In [1]: import numpy as np

In [2]: np.set_printoptions(suppress=True, linewidth=140)

In [3]: feats = np.load("run17.npy")

In [4]: print(feats)
[[ 1.6   1.8  -0.5  -0.8  -1.3   1.1   1.41  1.3   0.2  -0.9 ]
 [-0.4  -1.   -0.6   1.1   0.3   0.6   1.61 -0.4  -1.1   0.6 ]
 [-0.2  -0.1  -0.8   0.8  -1.9   0.2   2.42 -0.9  -1.8  -0.6 ]
 [ 0.3  -0.4   0.6  -0.2  -0.2   0.5  -1.76  0.6   0.7   0.  ]
 [-0.1   1.3  -0.8  -0.5  -1.9   1.    2.67 -0.6   0.3  -1.4 ]
 [ 0.8  -0.7  -2.8   2.   -0.3  -1.2   8.74 -1.5   0.8  -0.6 ]
 [-1.   -1.6  -0.6   0.5   1.8   1.3   1.72  0.3  -0.5  -1.7 ]
 [ 0.    1.3  -0.9  -0.4  -1.1  -0.2   2.59  0.5  -1.1   0.2 ]
 [ 1.5  -1.4  -0.5   0.5   0.    0.9   1.42  0.3  -0.2  -0.9 ]
 [ 1.1  -0.6   0.1  -0.2  -0.4  -0.7  -0.57 -0.3  -0.2   0.2 ]
 [-1.5  -0.6   0.6  -1.3  -0.4  -1.6  -1.75 -1.3   0.2   0.3 ]
 [ 0.8  -2.7  -1.5   0.8   0.7   0.2   4.03  0.2  -0.7  -1.1 ]]

In [5]: x0 = np.array([-2, 5, -8, 6, 6, -7, -3, 6, 0, 5])

In [6]: rhs = feats @ x0

In [7]: np.round(np.linalg.pinv(feats) @ feats, 2) + 0
Out[7]: 
array([[1., 0., 0., 0., 0., 0., 0., 0., 0., 0.],
       [0., 1., 0., 0., 0., 0., 0., 0., 0., 0.],
       [0., 0., 1., 0., 0., 0., 0., 0., 0., 0.],
       [0., 0., 0., 1., 0., 0., 0., 0., 0., 0.],
       [0., 0., 0., 0., 1., 0., 0., 0., 0., 0.],
       [0., 0., 0., 0., 0., 1., 0., 0., 0., 0.],
       [0., 0., 0., 0., 0., 0., 1., 0., 0., 0.],
       [0., 0., 0., 0., 0., 0., 0., 1., 0., 0.],
       [0., 0., 0., 0., 0., 0., 0., 0., 1., 0.],
       [0., 0., 0., 0., 0., 0., 0., 0., 0., 1.]])

In [8]: print(np.round(np.linalg.lstsq(feats, rhs)[0], 2) + 0)
[-2.  5. -8.  6.  6. -7. -3.  6.  0.  5.]

In [9]: rhs.round(2)
Out[9]: array([-11.43,   0.57, -17.36,  -4.42, -26.91,  -2.32,  -8.36,   2.33, -16.26,  -3.79,  -4.85, -11.89])

In [10]: np.round(np.linalg.solve(feats.T @ feats, feats.T @ rhs), 2) + 0
Out[10]: array([-2.,  5., -8.,  6.,  6., -7., -3.,  6.,  0.,  5.])

In [11]: rng = np.random.default_rng(73204)

In [12]: rhs = rhs + 0.05 * rng.normal(size=12)

In [13]: rhs.round(2)
Out[13]: array([-11.37,   0.63, -17.39,  -4.35, -26.91,  -2.34,  -8.32,   2.28, -16.36,  -3.81,  -4.87, -11.96])

In [14]: coef, *_ = np.linalg.lstsq(feats, rhs)

In [15]: coef.round(2)
Out[15]: array([-2.08,  5.04, -9.15,  6.1 ,  5.95, -6.98, -3.39,  6.01,  0.11,  4.98])

In [16]: print(round(float(np.linalg.norm(rhs - feats @ coef)), 2))
0.1

In [17]: [round(float(np.linalg.norm(np.linalg.solve(feats.T @ feats + lam * np.eye(10), feats.T @ rhs))), 2) for lam in (0, 1, 10, 100)]
Out[17]: [17.53, 11.57, 5.71, 1.39]

In [18]: coef.round()
Out[18]: array([-2.,  5., -9.,  6.,  6., -7., -3.,  6.,  0.,  5.])

In [19]: np.round(feats.T @ (rhs - feats @ coef), 2) + 0
Out[19]: array([0., 0., 0., 0., 0., 0., 0., 0., 0., 0.])
